$ python3 -q
>>> import numpy as np
>>> from numpy import linalg as LA
>>> np.set_printoptions(suppress=True, linewidth=200)
>>> def rd(a):
...     return np.round(a, 2) + 0
... 
>>> A = np.loadtxt("case12.csv", delimiter=",")
>>> print(A)
[[-0.15 -0.11 -3.   -2.05  0.   -2.05 -3.11 -1.02 -1.  ]
 [-0.03 -0.02  2.82  1.87  0.05  1.83  2.87  0.92  0.93]
 [ 0.01 -0.05 -5.65 -3.7   0.03 -3.68 -5.61 -1.93 -1.89]
 [ 0.08 -0.01  2.81  1.89 -0.05  1.9   2.81  0.89  0.81]
 [ 0.02 -0.02 -3.99 -2.63  0.07 -2.52 -3.88 -1.3  -1.34]
 [ 0.01 -0.01  0.92  0.58  0.01  0.57  0.86  0.25  0.35]
 [-0.12  0.01  0.16  0.08 -0.12  0.07  0.07  0.06  0.06]
 [-0.05 -0.09  1.92  1.31  0.1   1.32  2.    0.7   0.72]
 [-0.04 -0.05  5.36  3.63  0.    3.57  5.38  1.78  1.77]
 [ 0.05  0.01 -2.9  -1.97  0.03 -1.96 -2.9  -0.91 -0.95]
 [-0.05 -0.03 -4.2  -2.78 -0.01 -2.78 -4.23 -1.42 -1.36]
 [-0.07 -0.07  1.46  0.98  0.    0.98  1.53  0.53  0.52]
 [ 0.   -0.01 -0.02  0.06  0.    0.03  0.07 -0.05  0.01]
 [-0.01  0.    1.87  1.19 -0.02  1.15  1.82  0.54  0.7 ]
 [ 0.02 -0.06  5.64  3.79 -0.02  3.81  5.66  1.91  1.98]
 [ 0.12 -0.01 -5.6  -3.71 -0.08 -3.76 -5.62 -1.82 -1.83]
 [ 0.05  0.06  2.67  1.8   0.01  1.77  2.57  0.94  0.89]
 [ 0.09 -0.01  2.05  1.36 -0.02  1.3   2.14  0.71  0.66]
 [ 0.   -0.05  2.25  1.53  0.01  1.52  2.3   0.71  0.78]
 [ 0.04 -0.1   1.06  0.73 -0.04  0.81  1.08  0.37  0.35]
 [ 0.01  0.   -1.28 -0.91  0.03 -0.88 -1.33 -0.48 -0.39]
 [-0.02 -0.04 -5.04 -3.35 -0.02 -3.46 -5.07 -1.75 -1.68]
 [-0.07 -0.01  4.47  2.92  0.01  2.93  4.43  1.52  1.46]
 [ 0.03 -0.02  0.43  0.27  0.    0.19  0.36  0.11  0.1 ]
 [-0.07 -0.01 -0.81 -0.51 -0.03 -0.52 -0.89 -0.2  -0.3 ]
 [ 0.05 -0.04  2.68  1.83  0.08  1.83  2.73  0.98  0.89]
 [-0.04  0.    2.38  1.65 -0.06  1.59  2.4   0.81  0.85]]
>>> Xc = A - A.mean(axis=0)
>>> evecs = LA.svd(Xc)[2][:1]
>>> B = Xc - Xc @ evecs.T @ evecs
>>> print(rd(LA.norm(B) / LA.norm(Xc)))
0.02
>>> print(rd((Xc @ evecs.T).std(axis=0)))
[5.65]
>>> print(LA.norm(B, axis=1).round(6).argmax())
0
